% python3 -q
>>> import numpy as np
>>> np.set_printoptions(suppress=True, linewidth=200)
>>> def tidy(a):
...     return np.round(a, 2) + 0
... 
>>> rng = np.random.default_rng(1026)
>>> ang = np.sort(rng.uniform(-2, 2, 35))
>>> E = np.c_[ang, ang ** 2, ang ** 3] @ np.array([[1, -2, 1, -2, -2, 1, 1, 1],
...     [-1, 1, 2, -2, -1, 0, 0, 1],
...     [0, 0, 2, 0, 2, -2, 0, -2]])
>>> tidy(E)
array([[ -5.31,   7.17,  -7.78,  -3.19, -12.56,  10.97,  -1.86,  14.42],
       [ -5.1 ,   6.92,  -7.17,  -2.95, -11.6 ,  10.12,  -1.81,  13.41],
       [ -4.61,   6.32,  -5.81,  -2.41,  -9.42,   8.21,  -1.71,  11.12],
       [ -4.46,   6.13,  -5.41,  -2.24,  -8.78,   7.66,  -1.67,  10.45],
       [ -4.21,   5.82,  -4.8 ,  -1.97,  -7.76,   6.77,  -1.61,   9.37],
       [ -3.05,   4.37,  -2.42,  -0.84,  -3.67,   3.25,  -1.32,   4.99],
       [ -3.02,   4.33,  -2.37,  -0.81,  -3.58,   3.18,  -1.31,   4.89],
       [ -3.02,   4.33,  -2.37,  -0.81,  -3.58,   3.18,  -1.31,   4.89],
       [ -2.71,   3.94,  -1.88,  -0.54,  -2.7 ,   2.43,  -1.22,   3.92],
       [ -2.54,   3.71,  -1.63,  -0.4 ,  -2.23,   2.03,  -1.17,   3.4 ],
       [ -1.97,   2.96,  -0.97,   0.02,  -0.94,   0.95,  -0.99,   1.93],
       [ -1.85,   2.8 ,  -0.86,   0.1 ,  -0.71,   0.76,  -0.95,   1.66],
       [ -1.42,   2.21,  -0.53,   0.33,  -0.03,   0.2 ,  -0.79,   0.82],
       [ -1.19,   1.89,  -0.41,   0.42,   0.22,  -0.01,  -0.7 ,   0.48],
       [ -0.65,   1.09,  -0.23,   0.49,   0.52,  -0.27,  -0.45,  -0.07],
       [ -0.58,   0.99,  -0.21,   0.48,   0.51,  -0.27,  -0.41,  -0.1 ],
       [ -0.46,   0.81,  -0.19,   0.45,   0.49,  -0.26,  -0.34,  -0.14],
       [ -0.43,   0.76,  -0.18,   0.44,   0.48,  -0.26,  -0.33,  -0.15],
       [ -0.34,   0.6 ,  -0.16,   0.39,   0.42,  -0.23,  -0.27,  -0.16],
       [ -0.31,   0.56,  -0.16,   0.37,   0.4 ,  -0.22,  -0.25,  -0.16],
       [ -0.04,   0.08,  -0.04,   0.07,   0.07,  -0.04,  -0.04,  -0.04],
       [ -0.04,   0.07,  -0.03,   0.07,   0.07,  -0.03,  -0.03,  -0.03],
       [  0.04,  -0.07,   0.04,  -0.08,  -0.08,   0.04,   0.04,   0.04],
       [  0.07,  -0.15,   0.09,  -0.17,  -0.16,   0.08,   0.08,   0.08],
       [  0.1 ,  -0.21,   0.14,  -0.25,  -0.23,   0.11,   0.11,   0.12],
       [  0.17,  -0.38,   0.32,  -0.51,  -0.45,   0.19,   0.21,   0.24],
       [  0.2 ,  -0.48,   0.48,  -0.72,  -0.6 ,   0.24,   0.28,   0.31],
       [  0.24,  -0.62,   0.78,  -1.05,  -0.8 ,   0.27,   0.38,   0.42],
       [  0.17,  -0.95,   2.91,  -2.76,  -1.22,  -0.16,   0.78,   0.44],
       [  0.17,  -0.96,   3.02,  -2.82,  -1.22,  -0.19,   0.79,   0.43],
       [  0.05,  -1.  ,   4.4 ,  -3.67,  -1.1 ,  -0.74,   0.94,   0.15],
       [ -0.06,  -1.  ,   5.66,  -4.35,  -0.87,  -1.31,   1.06,  -0.19],
       [ -0.19,  -0.97,   7.03,  -5.04,  -0.53,  -1.99,   1.16,  -0.64],
       [ -0.19,  -0.97,   7.03,  -5.04,  -0.53,  -1.99,   1.16,  -0.64],
       [ -1.31,  -0.44,  18.56,  -9.61,   4.14,  -8.95,   1.75,  -5.89]])
>>> U, s, vt = np.linalg.svd(E)
>>> tidy(s)
array([52.9 , 24.49,  9.09,  0.  ,  0.  ,  0.  ,  0.  ,  0.  ])
>>> np.argmax(s[:-1] / (s[1:] + 1e-6)) + 1
np.int64(3)
>>> A2 = U[:, :3] @ np.diag(s[:3]) @ vt[:3]
>>> tidy(np.linalg.norm(E - A2, 2)), tidy(s[3])
(np.float64(0.0), np.float64(0.0))
>>> np.linalg.matrix_rank(E, rtol=0.05)
np.int64(3)
>>> np.linalg.matrix_rank(A2)
np.int64(3)
>>> tidy(np.abs(E - A2).max())
np.float64(0.0)
